In [1]: import numpy as np

In [2]: from numpy import linalg as LA

In [3]: np.set_printoptions(precision=3, suppress=True, linewidth=100)

In [4]: rng = np.random.default_rng(5417)

In [5]: lab = rng.integers(0, 3, 5)

In [6]: J = (lab[:, None] == lab) * -3 + np.eye(5)

In [7]: J
Out[7]: 
array([[-2.,  0.,  0.,  0., -3.],
       [ 0., -2.,  0.,  0.,  0.],
       [ 0.,  0., -2., -3.,  0.],
       [ 0.,  0., -3., -2.,  0.],
       [-3.,  0.,  0.,  0., -2.]])

In [8]: J @ J
Out[8]: 
array([[13.,  0.,  0.,  0., 12.],
       [ 0.,  4.,  0.,  0.,  0.],
       [ 0.,  0., 13., 12.,  0.],
       [ 0.,  0., 12., 13.,  0.],
       [12.,  0.,  0.,  0., 13.]])

In [9]: (LA.matrix_power((J != 0) + (J.T != 0) + np.eye(5), 5) > 0).astype(int)
Out[9]: 
array([[1, 0, 0, 0, 1],
       [0, 1, 0, 0, 0],
       [0, 0, 1, 1, 0],
       [0, 0, 1, 1, 0],
       [1, 0, 0, 0, 1]])

In [10]: ev, vecs = LA.eigvalsh(J)
Traceback (most recent call last):
  Cell In[10], line 1
    ev, vecs = LA.eigvalsh(J)
ValueError: too many values to unpack (expected 2)


In [11]: ev, vecs = LA.eigh(J)

In [12]: LA.eigvalsh(J @ J)
Out[12]: array([ 1.,  1.,  4., 25., 25.])

In [13]: LA.eigvalsh(J + -3 * np.eye(5))
Out[13]: array([-8., -8., -5., -2., -2.])

In [14]: (ev > 1e-8).sum(), (ev < -1e-8).sum()
Out[14]: (np.int64(2), np.int64(3))

In [15]: ev.sum(), np.trace(J)
Out[15]: (np.float64(-10.0), np.float64(-10.0))

In [16]: x = np.array([-9, -2, 3, 6, 0])

In [17]: y = J @ x

In [18]: print(y)
[ 18.   4. -24. -21.  27.]

In [19]: LA.solve(J, y + J[:, 4])
Out[19]: array([-9., -2.,  3.,  6.,  1.])

In [20]: K = 2 * np.eye(7) + np.eye(7, k=1)

In [21]: K
Out[21]: 
array([[2., 1., 0., 0., 0., 0., 0.],
       [0., 2., 1., 0., 0., 0., 0.],
       [0., 0., 2., 1., 0., 0., 0.],
       [0., 0., 0., 2., 1., 0., 0.],
       [0., 0., 0., 0., 2., 1., 0.],
       [0., 0., 0., 0., 0., 2., 1.],
       [0., 0., 0., 0., 0., 0., 2.]])

In [22]: # triangular: eigenvalues sit on the diagonal

In [23]: print(round(LA.norm(K) ** 2 / LA.norm(K, 2) ** 2, 3))
3.922

In [24]: np.round(LA.norm(K, "nuc"), 3)
Out[24]: np.float64(14.758)

In [25]: f, r1 = K[5], K[0]

In [26]: f @ r1
Out[26]: np.float64(0.0)

In [27]: f @ f
Out[27]: np.float64(5.0)

In [28]: p = (f @ r1) / (f @ f) * f

In [29]: p
Out[29]: array([0., 0., 0., 0., 0., 0., 0.])

In [30]: r1 - p
Out[30]: array([2., 1., 0., 0., 0., 0., 0.])

In [31]: (r1 - p) @ f
Out[31]: np.float64(0.0)

In [32]: np.round(LA.norm(f + r1) ** 2 + LA.norm(f - r1) ** 2, 3)
Out[32]: np.float64(20.0)

In [33]: x = np.array([-2, -2, 0, 2, 3, 2, 1])

In [34]: y = K @ x

In [35]: y
Out[35]: array([-6., -4.,  2.,  7.,  8.,  5.,  2.])

In [36]: LA.solve(K, y)
Out[36]: array([-2., -2.,  0.,  2.,  3.,  2.,  1.])

In [37]: LA.solve(K, 5 * y)
Out[37]: array([-10., -10.,   0.,  10.,  15.,  10.,   5.])

In [38]: LA.solve(K.T, K[4])
Out[38]: array([0., 0., 0., 0., 1., 0., 0.])

In [39]: X = np.array([[5, 4, -7, -7, 6, 9, -3, 3, 9],
    ...:     [8, 0, 7, 9, 8, 8, -8, 6, 7],
    ...:     [2, -7, -6, 4, 9, 7, -3, 3, -9]])

In [40]: X[2] = X[1]

In [41]: print(X)
[[ 5  4 -7 -7  6  9 -3  3  9]
 [ 8  0  7  9  8  8 -8  6  7]
 [ 8  0  7  9  8  8 -8  6  7]]

In [42]: print(LA.lstsq(X[:-1].T, X[-1])[2])
2

In [43]: np.round(X @ LA.pinv(X) @ X, 3) + 0
Out[43]: 
array([[ 5.,  4., -7., -7.,  6.,  9., -3.,  3.,  9.],
       [ 8.,  0.,  7.,  9.,  8.,  8., -8.,  6.,  7.],
       [ 8.,  0.,  7.,  9.,  8.,  8., -8.,  6.,  7.]])

In [44]: C2 = X.T @ X

In [45]: np.trace(C2), (X ** 2).sum()
Out[45]: (np.int64(1297), np.int64(1297))

In [46]: LA.matrix_rank(C2)
Out[46]: np.int64(2)

In [47]: np.diag(C2)
Out[47]: array([153,  16, 147, 211, 164, 209, 137,  81, 179])

In [48]: X.sum(axis=1)
Out[48]: array([19, 45, 45])

In [49]: X - X[0]
Out[49]: 
array([[ 0,  0,  0,  0,  0,  0,  0,  0,  0],
       [ 3, -4, 14, 16,  2, -1, -5,  3, -2],
       [ 3, -4, 14, 16,  2, -1, -5,  3, -2]])

In [50]: X.mean(axis=0)
Out[50]: array([ 7.   ,  1.333,  2.333,  3.667,  7.333,  8.333, -6.333,  5.   ,  7.667])

In [51]: X.sum(axis=0)
Out[51]: array([ 21,   4,   7,  11,  22,  25, -19,  15,  23])

In [52]: np.round(LA.svd(X, compute_uv=False), 3) + 0
Out[52]: array([31.83 , 16.848,  0.   ])

In [53]: print(LA.matrix_rank(X))
2

In [54]: print(np.unravel_index(np.abs(X).argmax(), X.shape))
(np.int64(0), np.int64(5))

In [55]: np.abs(X).max()
Out[55]: np.int64(9)

In [56]: np.count_nonzero(X)
Out[56]: np.int64(25)

In [57]: E = np.load("arr.npy")

In [58]: E
Out[58]: 
array([[3., 1., 0.],
       [0., 3., 1.],
       [0., 0., 3.]])

In [59]: ev, vecs = LA.eig(E)

In [60]: E @ vecs[:, 0] - ev[0] * vecs[:, 0]
Out[60]: array([0., 0., 0.])

In [61]: np.sort(LA.eigvals(E.T))
Out[61]: array([3., 3., 3.])

In [62]: print(np.sort(LA.eigvals(LA.inv(E))))
[0.333 0.333 0.333]

In [63]: B = E + rng.integers(-2, 3, (3, 2)) @ rng.integers(-2, 3, (2, 3))

In [64]: B
Out[64]: 
array([[ 2.,  4.,  3.],
       [-1.,  6.,  4.],
       [ 3., -4., -1.]])

In [65]: B - E
Out[65]: 
array([[-1.,  3.,  3.],
       [-1.,  3.,  3.],
       [ 3., -4., -4.]])

In [66]: LA.matrix_rank(B - E, tol=1e-8)
Out[66]: np.int64(2)

In [67]: lab = rng.permutation(3)

In [68]: lab
Out[68]: array([2, 0, 1])

In [69]: B = E[lab][:, lab]

In [70]: B
Out[70]: 
array([[3., 0., 0.],
       [0., 3., 1.],
       [1., 0., 3.]])

In [71]: print(np.sort(np.abs(LA.eigvals(B))))
[3. 3. 3.]

In [72]: np.allclose(B, E)
Out[72]: False

In [73]: np.diag(B)
Out[73]: array([3., 3., 3.])

In [74]: mat = np.load("mat.npy")

In [75]: mat
Out[75]: 
array([[ 5.02, -2.  , -3.  ,  1.  ,  1.  , -4.  ],
       [ 1.  ,  4.02, -4.  , -5.  , -2.  , -1.  ],
       [ 5.  ,  0.  , -0.98,  2.  ,  3.  ,  2.  ],
       [-1.  ,  4.  ,  1.  , -4.98, -4.  , -2.  ],
       [ 0.  , -4.  , -5.  ,  5.  ,  0.02,  5.  ],
       [ 5.  , -2.  , -3.  ,  1.  ,  1.  , -3.98]])

In [76]: np.allclose(mat, mat.T)
Out[76]: False

In [77]: np.allclose(mat @ mat.T, mat.T @ mat)
Out[77]: False

In [78]: np.sort(np.abs(LA.eigvals(mat)))
Out[78]: array([0.02 , 2.121, 2.733, 2.733, 6.308, 6.308])

In [79]: f, r1 = mat[5], mat[2]

In [80]: print(round(float(f @ f), 3))
55.84

In [81]: p = (f @ r1) / (f @ f) * f

In [82]: LA.matrix_rank(np.outer(f, r1))
Out[82]: np.int64(1)

In [83]: print(round(LA.norm(f + r1) ** 2 + LA.norm(f - r1) ** 2, 3))
197.602

In [84]: np.outer(f, r1)
Out[84]: 
array([[ 25.  ,   0.  ,  -4.9 ,  10.  ,  15.  ,  10.  ],
       [-10.  ,  -0.  ,   1.96,  -4.  ,  -6.  ,  -4.  ],
       [-15.  ,  -0.  ,   2.94,  -6.  ,  -9.  ,  -6.  ],
       [  5.  ,   0.  ,  -0.98,   2.  ,   3.  ,   2.  ],
       [  5.  ,   0.  ,  -0.98,   2.  ,   3.  ,   2.  ],
       [-19.9 ,  -0.  ,   3.9 ,  -7.96, -11.94,  -7.96]])

In [85]: T = np.stack([mat, -3 * mat, mat[::-1]])

In [86]: LA.norm(T, axis=(1, 2))
Out[86]: array([19.286, 57.859, 19.286])

In [87]: T.shape
Out[87]: (3, 6, 6)

In [88]: (T @ mat.T).shape
Out[88]: (3, 6, 6)

In [89]: F = np.array([[38, 1, 2, -5, 0, 4, 4],
    ...:     [1, 1, -2, -3, -1, -5, -7],
    ...:     [6, 8, 16, 6, 8, -7, 4],
    ...:     [-9, -1, 9, 27, -9, -9, 4],
    ...:     [7, -8, 2, -8, 47, 5, 3],
    ...:     [8, -1, -1, 9, -2, 33, 2],
    ...:     [9, -8, -4, -5, -1, -9, 27]])

In [90]: B = F + rng.integers(-2, 3, (7, 6)) @ rng.integers(-2, 3, (6, 7))

In [91]: print(B)
[[ 36   6  -2  -7   1   4   7]
 [ -7   5 -14 -13  -6 -12  -4]
 [ 13   8  24  10  12  -4   2]
 [ -5  -1  16  35  -8  -2   4]
 [  5  -4   5  -4  51   7   6]
 [ 14   0   7  17  -5  41  -1]
 [  1   2  -7  -7  -5 -11  34]]

In [92]: np.abs(B - F).sum(axis=1)
Out[92]: array([17, 49, 28, 27, 22, 37, 36])

In [93]: LA.matrix_rank(B - F, tol=1e-8)
Out[93]: np.int64(6)

In [94]: B - F
Out[94]: 
array([[ -2,   5,  -4,  -2,   1,   0,   3],
       [ -8,   4, -12, -10,  -5,  -7,   3],
       [  7,   0,   8,   4,   4,   3,  -2],
       [  4,   0,   7,   8,   1,   7,   0],
       [ -2,   4,   3,   4,   4,   2,   3],
       [  6,   1,   8,   8,  -3,   8,  -3],
       [ -8,  10,  -3,  -2,  -4,  -2,   7]])

In [95]: C2 = F.T @ F

In [96]: np.allclose(C2, C2.T)
Out[96]: True

In [97]: LA.svd(F, compute_uv=False) ** 2
Out[97]: array([3003.794, 1714.958, 1372.064,  967.743,  672.491,  120.756,    0.194])

In [98]: np.trace(C2), (F ** 2).sum()
Out[98]: (np.int64(7852), np.int64(7852))

In [99]: LA.matrix_rank(C2)
Out[99]: np.int64(7)

In [100]: f = np.array([-1, 1, -1, -2, -2, 0])

In [101]: m1 = 5 * np.eye(6) + np.outer(f, f)

In [102]: print(m1)
[[ 6. -1.  1.  2.  2.  0.]
 [-1.  6. -1. -2. -2.  0.]
 [ 1. -1.  6.  2.  2.  0.]
 [ 2. -2.  2.  9.  4.  0.]
 [ 2. -2.  2.  4.  9.  0.]
 [ 0.  0.  0.  0.  0.  5.]]

In [103]: # equal to its transpose

In [104]: Uu, sv, Vh = LA.svd(mat)

In [105]: print(sv)
[13.587 10.708  6.888  4.731  1.693  0.002]

In [106]: np.argmax(sv[:-1] / (sv[1:] + 1e-6)) + 1
Out[106]: np.int64(5)

In [107]: B = Uu[:, :5] @ np.diag(sv[:5]) @ Vh[:5]

In [108]: print(LA.matrix_rank(mat, rtol=0.05))
5

In [109]: B.round(3) + 0
Out[109]: 
array([[ 5.02 , -2.001, -3.   ,  0.999,  1.   , -4.   ],
       [ 1.   ,  4.02 , -4.   , -5.   , -2.   , -1.   ],
       [ 5.   ,  0.   , -0.98 ,  2.   ,  3.   ,  2.   ],
       [-1.   ,  4.   ,  1.   , -4.98 , -4.   , -2.   ],
       [ 0.   , -4.   , -5.   ,  5.   ,  0.02 ,  5.   ],
       [ 5.   , -1.999, -3.   ,  1.001,  1.   , -3.98 ]])

In [110]: np.round(np.abs(mat - B).max(), 3)
Out[110]: np.float64(0.001)

In [111]: round(LA.norm(mat - B, 2), 3), round(float(sv[5]), 3)
Out[111]: (np.float64(0.002), 0.002)
